% ipython --no-banner

In [1]: import numpy as np

In [2]: np.set_printoptions(suppress=True, linewidth=200)

In [3]: rd = lambda a: np.round(a, 3) + 0

In [4]: K = np.array([[3, -2, -3, 3],
   ...:     [3, 0, -2, -3],
   ...:     [-3, 2, -2, 0],
   ...:     [-3, -2, -1, 1],
   ...:     [2, 2, 0, -3],
   ...:     [0, 3, -3, 1],
   ...:     [1, -2, 2, -2],
   ...:     [1, 1, -2, -1],
   ...:     [0, 3, 1, -3]])

In [5]: K
Out[5]: 
array([[ 3, -2, -3,  3],
       [ 3,  0, -2, -3],
       [-3,  2, -2,  0],
       [-3, -2, -1,  1],
       [ 2,  2,  0, -3],
       [ 0,  3, -3,  1],
       [ 1, -2,  2, -2],
       [ 1,  1, -2, -1],
       [ 0,  3,  1, -3]])

In [6]: O, V = np.linalg.qr(K[:, :3])[0], np.linalg.qr(K[:, 3:])[0]

In [7]: sig = np.linalg.svd(O.T @ V, compute_uv=False)

In [8]: (sig > 0.9).sum()
Out[8]: np.int64(0)

In [9]: P = K @ np.linalg.solve(K.T @ K, K.T)

In [10]: np.trace(P)
Out[10]: np.float64(4.0)

In [11]: rng = np.random.default_rng(305222)

In [12]: out = K + rng.integers(-2, 3, (9, 3)) @ rng.integers(-2, 3, (3, 4))

In [13]: out
Out[13]: 
array([[ 3, -1, -4,  3],
       [ 3,  0,  0, -9],
       [-3, -1, -3,  2],
       [-3, -5,  0, -5],
       [ 2,  5,  1, -5],
       [ 0, 11, -5,  7],
       [ 1,  2,  4, -2],
       [ 1,  1,  0, -1],
       [ 0,  5, -1,  3]])

In [14]: np.abs(out - K).sum(axis=1)
Out[14]: array([ 2,  8,  6, 10,  6, 16,  6,  2, 10])

In [15]: out - K
Out[15]: 
array([[ 0,  1, -1,  0],
       [ 0,  0,  2, -6],
       [ 0, -3, -1,  2],
       [ 0, -3,  1, -6],
       [ 0,  3,  1, -2],
       [ 0,  8, -2,  6],
       [ 0,  4,  2,  0],
       [ 0,  0,  2,  0],
       [ 0,  2, -2,  6]])

In [16]: arr = np.load("x.npy")

In [17]: arr
Out[17]: 
array([[-2,  0,  2, -2,  0,  0,  0,  0,  2,  0,  1],
       [ 0,  0,  0,  0,  0,  0,  0,  0,  0, -2, -2],
       [-1,  2,  0,  0,  0,  0,  0,  0,  1,  0,  2],
       [ 0,  0,  0,  0, -2,  0,  0,  0,  0,  0,  0],
       [ 0,  0,  0, -2,  0,  0,  0,  0,  0, -1, -1],
       [ 0,  0,  0,  0,  0, -2,  2,  2,  0,  0,  0],
       [ 0,  0,  2,  0,  0,  0, -2,  0,  0,  0,  2],
       [ 0,  0, -1,  0,  0,  0,  0,  0,  0,  0,  0],
       [-1,  0,  0,  0,  0,  0, -1,  0,  0,  0, -1],
       [-1, -1, -2,  0,  0,  0, -2,  0, -1,  0,  0],
       [ 0, -1,  0,  0,  0,  0,  0,  2,  0,  0,  0],
       [-2,  0,  0,  0,  0,  0,  0,  0,  0,  0,  0],
       [ 0,  0,  1,  1,  0,  1,  0,  0,  0,  0,  0]])

In [18]: O, R = np.linalg.qr(arr)

In [19]: np.allclose(R.T @ R, arr.T @ arr)
Out[19]: True
